$ python3 -q
>>> import numpy as np
>>> np.set_printoptions(suppress=True, linewidth=120)
>>> tidy = lambda a: np.round(a, 4) + 0
>>> feats = np.load("run0.npy")
>>> feats
array([[ 0,  0, -3],
       [ 0, -1,  0],
       [ 3,  0,  0]])
>>> # 2 blocks once reordered
>>> rng = np.random.default_rng(98)
>>> labels = rng.permutation(3)
>>> labels
array([2, 1, 0])
>>> M2 = feats[labels][:, labels]
>>> tidy(np.linalg.det(M2)), tidy(np.linalg.det(feats[labels]))
(np.float64(-9.0), np.float64(9.0))
>>> np.trace(M2)
np.int64(-1)
>>> print(np.allclose(M2, feats))
False
>>> np.diag(M2)
array([ 0, -1,  0])
>>> print(M2)
[[ 0  0  3]
 [ 0 -1  0]
 [-3  0  0]]
>>> tidy(np.linalg.norm(feats, axis=0))
array([3., 1., 3.])
>>> tidy(np.linalg.pinv(feats))
array([[ 0.    ,  0.    ,  0.3333],
       [ 0.    , -1.    ,  0.    ],
       [-0.3333,  0.    ,  0.    ]])
>>> tidy(np.linalg.svd(feats, compute_uv=False))
array([3., 3., 1.])
>>> feats.T @ feats
array([[9, 0, 0],
       [0, 1, 0],
       [0, 0, 9]])
>>> feats[:, 0] @ feats[:, 2]
np.int64(0)
>>> x0 = np.array([-1, 0, 2])
>>> target = feats @ x0
>>> print(target)
[-6  0 -3]
>>> print(tidy(np.linalg.solve(feats, target)))
[-1.  0.  2.]
>>> print(tidy(np.linalg.solve(feats, feats[:, 1])))
[0. 1. 0.]
>>> u = np.array([2, 0, -3, 2, 3, 0, 2, -1, -3])
>>> W0 = 5 * np.eye(9) + np.outer(u, u)
>>> print(W0)
[[ 9.  0. -6.  4.  6.  0.  4. -2. -6.]
 [ 0.  5.  0.  0.  0.  0.  0.  0.  0.]
 [-6.  0. 14. -6. -9.  0. -6.  3.  9.]
 [ 4.  0. -6.  9.  6.  0.  4. -2. -6.]
 [ 6.  0. -9.  6. 14.  0.  6. -3. -9.]
 [ 0.  0.  0.  0.  0.  5.  0.  0.  0.]
 [ 4.  0. -6.  4.  6.  0.  9. -2. -6.]
 [-2.  0.  3. -2. -3.  0. -2.  6.  3.]
 [-6.  0.  9. -6. -9.  0. -6.  3. 14.]]
>>> # 3 groups of indices that never mix
>>> M2 = W0[0, 0] * W0[1:] - np.outer(W0[1:, 0], W0[0])
>>> print(M2)
[[  0.  45.   0.   0.   0.   0.   0.   0.   0.]
 [  0.   0.  90. -30. -45.   0. -30.  15.  45.]
 [  0.   0. -30.  65.  30.   0.  20. -10. -30.]
 [  0.   0. -45.  30.  90.   0.  30. -15. -45.]
 [  0.   0.   0.   0.   0.  45.   0.   0.   0.]
 [  0.   0. -30.  20.  30.   0.  65. -10. -30.]
 [  0.   0.  15. -10. -15.   0. -10.  50.  15.]
 [  0.   0.  45. -30. -45.   0. -30.  15.  90.]]
>>> np.linalg.matrix_rank(M2), np.linalg.matrix_rank(W0)
(np.int64(8), np.int64(9))
>>> def softmax(z):
...     e = np.exp(z - z.max(axis=-1, keepdims=True))
...     return e / e.sum(axis=-1, keepdims=True)
... 
>>> print(softmax(M2).sum(axis=1))
[1. 1. 1. 1. 1. 1. 1. 1.]
>>> S = M2 @ M2.T / np.sqrt(9)
>>> tidy(softmax(S + np.triu(np.full(S.shape, -np.inf), 1)))
array([[1., 0., 0., 0., 0., 0., 0., 0.],
       [0., 1., 0., 0., 0., 0., 0., 0.],
       [0., 0., 1., 0., 0., 0., 0., 0.],
       [0., 0., 0., 1., 0., 0., 0., 0.],
       [0., 0., 0., 0., 1., 0., 0., 0.],
       [0., 0., 0., 1., 0., 0., 0., 0.],
       [0., 1., 0., 0., 0., 0., 0., 0.],
       [0., 0., 0., 0., 0., 0., 0., 1.]])
>>> softmax(S).round(6).argmax(axis=1)
array([0, 1, 3, 3, 4, 3, 1, 7])
>>> tidy(softmax(S))
array([[1. , 0. , 0. , 0. , 0. , 0. , 0. , 0. ],
       [0. , 1. , 0. , 0. , 0. , 0. , 0. , 0. ],
       [0. , 0. , 0. , 1. , 0. , 0. , 0. , 0. ],
       [0. , 0. , 0. , 1. , 0. , 0. , 0. , 0. ],
       [0. , 0. , 0. , 0. , 1. , 0. , 0. , 0. ],
       [0. , 0. , 0. , 1. , 0. , 0. , 0. , 0. ],
       [0. , 0.5, 0. , 0. , 0. , 0. , 0. , 0.5],
       [0. , 0. , 0. , 0. , 0. , 0. , 0. , 1. ]])
>>> w, evecs = np.linalg.eigh(W0)
>>> tidy(w)
array([ 5.,  5.,  5.,  5.,  5.,  5.,  5.,  5., 45.])
>>> print(tidy(evecs @ np.diag(w) @ evecs.T))
[[ 9.  0. -6.  4.  6.  0.  4. -2. -6.]
 [ 0.  5.  0.  0.  0.  0.  0.  0.  0.]
 [-6.  0. 14. -6. -9.  0. -6.  3.  9.]
 [ 4.  0. -6.  9.  6.  0.  4. -2. -6.]
 [ 6.  0. -9.  6. 14.  0.  6. -3. -9.]
 [ 0.  0.  0.  0.  0.  5.  0.  0.  0.]
 [ 4.  0. -6.  4.  6.  0.  9. -2. -6.]
 [-2.  0.  3. -2. -3.  0. -2.  6.  3.]
 [-6.  0.  9. -6. -9.  0. -6.  3. 14.]]
>>> w.sum(), np.trace(W0)
(np.float64(85.0), np.float64(85.0))
>>> tidy(np.linalg.eigvalsh(W0 @ W0))
array([  25.,   25.,   25.,   25.,   25.,   25.,   25.,   25., 2025.])
>>> print(tidy(evecs.T @ evecs))
[[1. 0. 0. 0. 0. 0. 0. 0. 0.]
 [0. 1. 0. 0. 0. 0. 0. 0. 0.]
 [0. 0. 1. 0. 0. 0. 0. 0. 0.]
 [0. 0. 0. 1. 0. 0. 0. 0. 0.]
 [0. 0. 0. 0. 1. 0. 0. 0. 0.]
 [0. 0. 0. 0. 0. 1. 0. 0. 0.]
 [0. 0. 0. 0. 0. 0. 1. 0. 0.]
 [0. 0. 0. 0. 0. 0. 0. 1. 0.]
 [0. 0. 0. 0. 0. 0. 0. 0. 1.]]
>>> tidy(np.linalg.eigvalsh(W0 + -2 * np.eye(9)))
array([ 3.,  3.,  3.,  3.,  3.,  3.,  3.,  3., 43.])
>>> np.abs(evecs[:, -1]).round(6).argmax()
np.int64(2)
>>> tidy(np.linalg.svd(W0, compute_uv=False))
array([45.,  5.,  5.,  5.,  5.,  5.,  5.,  5.,  5.])
>>> print(tidy(np.abs(evecs[:, -1])))
[0.3162 0.     0.4743 0.3162 0.4743 0.     0.3162 0.1581 0.4743]
>>> np.unique(w.round(6) + 0, return_counts=True)[1]
array([8, 1])
>>> (w > 1e-8).sum(), (w < -1e-8).sum()
(np.int64(9), np.int64(0))
>>> M2 = np.linalg.inv(W0)
>>> tidy(W0 @ M2)
array([[1., 0., 0., 0., 0., 0., 0., 0., 0.],
       [0., 1., 0., 0., 0., 0., 0., 0., 0.],
       [0., 0., 1., 0., 0., 0., 0., 0., 0.],
       [0., 0., 0., 1., 0., 0., 0., 0., 0.],
       [0., 0., 0., 0., 1., 0., 0., 0., 0.],
       [0., 0., 0., 0., 0., 1., 0., 0., 0.],
       [0., 0., 0., 0., 0., 0., 1., 0., 0.],
       [0., 0., 0., 0., 0., 0., 0., 1., 0.],
       [0., 0., 0., 0., 0., 0., 0., 0., 1.]])
>>> tidy(M2)
array([[ 0.1822,  0.    ,  0.0267, -0.0178, -0.0267,  0.    , -0.0178,  0.0089,  0.0267],
       [ 0.    ,  0.2   ,  0.    ,  0.    ,  0.    ,  0.    ,  0.    ,  0.    ,  0.    ],
       [ 0.0267,  0.    ,  0.16  ,  0.0267,  0.04  ,  0.    ,  0.0267, -0.0133, -0.04  ],
       [-0.0178,  0.    ,  0.0267,  0.1822, -0.0267,  0.    , -0.0178,  0.0089,  0.0267],
       [-0.0267,  0.    ,  0.04  , -0.0267,  0.16  ,  0.    , -0.0267,  0.0133,  0.04  ],
       [ 0.    ,  0.    ,  0.    ,  0.    ,  0.    ,  0.2   ,  0.    ,  0.    ,  0.    ],
       [-0.0178,  0.    ,  0.0267, -0.0178, -0.0267,  0.    ,  0.1822,  0.0089,  0.0267],
       [ 0.0089,  0.    , -0.0133,  0.0089,  0.0133,  0.    ,  0.0089,  0.1956, -0.0133],
       [ 0.0267,  0.    , -0.04  ,  0.0267,  0.04  ,  0.    ,  0.0267, -0.0133,  0.16  ]])
>>> data = np.array([[-1, 0, 0, 0], [0, -1, 0, 0], [0, 0, 0, 0], [0, 0, 0, -3]])
>>> print(data)
[[-1  0  0  0]
 [ 0 -1  0  0]
 [ 0  0  0  0]
 [ 0  0  0 -3]]
>>> labels = rng.permutation(4)
>>> labels
array([3, 1, 2, 0])
>>> M2 = data[labels][:, labels]
>>> print(np.diag(M2))
[-3 -1  0 -1]
>>> M2
array([[-3,  0,  0,  0],
       [ 0, -1,  0,  0],
       [ 0,  0,  0,  0],
       [ 0,  0,  0, -1]])
>>> print(np.trace(M2))
-5
>>> u = np.array([-1, 3, -1, -3, 0])
>>> K = u[np.abs(np.subtract.outer(np.arange(5), np.arange(5)))]
>>> K
array([[-1,  3, -1, -3,  0],
       [ 3, -1,  3, -1, -3],
       [-1,  3, -1,  3, -1],
       [-3, -1,  3, -1,  3],
       [ 0, -3, -1,  3, -1]])
>>> # equal to its transpose
>>> w, evecs = np.linalg.eigvalsh(K)
Traceback (most recent call last):
  File "<python-input-65>", line 1, in <module>
    w, evecs = np.linalg.eigvalsh(K)
    ^^^^^^^^
ValueError: too many values to unpack (expected 2)
>>> w, evecs = np.linalg.eigh(K)
>>> print(tidy(evecs.T @ K @ evecs))
[[-6.5208  0.      0.      0.      0.    ]
 [ 0.     -5.9549  0.      0.      0.    ]
 [ 0.      0.     -1.0996  0.      0.    ]
 [ 0.      0.      0.      3.0545  0.    ]
 [ 0.      0.      0.      0.      5.5208]]
>>> w.sum(), np.trace(K)
(np.float64(-5.0), np.int64(-5))
>>> tidy(w)
array([-6.5208, -5.9549, -1.0996,  3.0545,  5.5208])
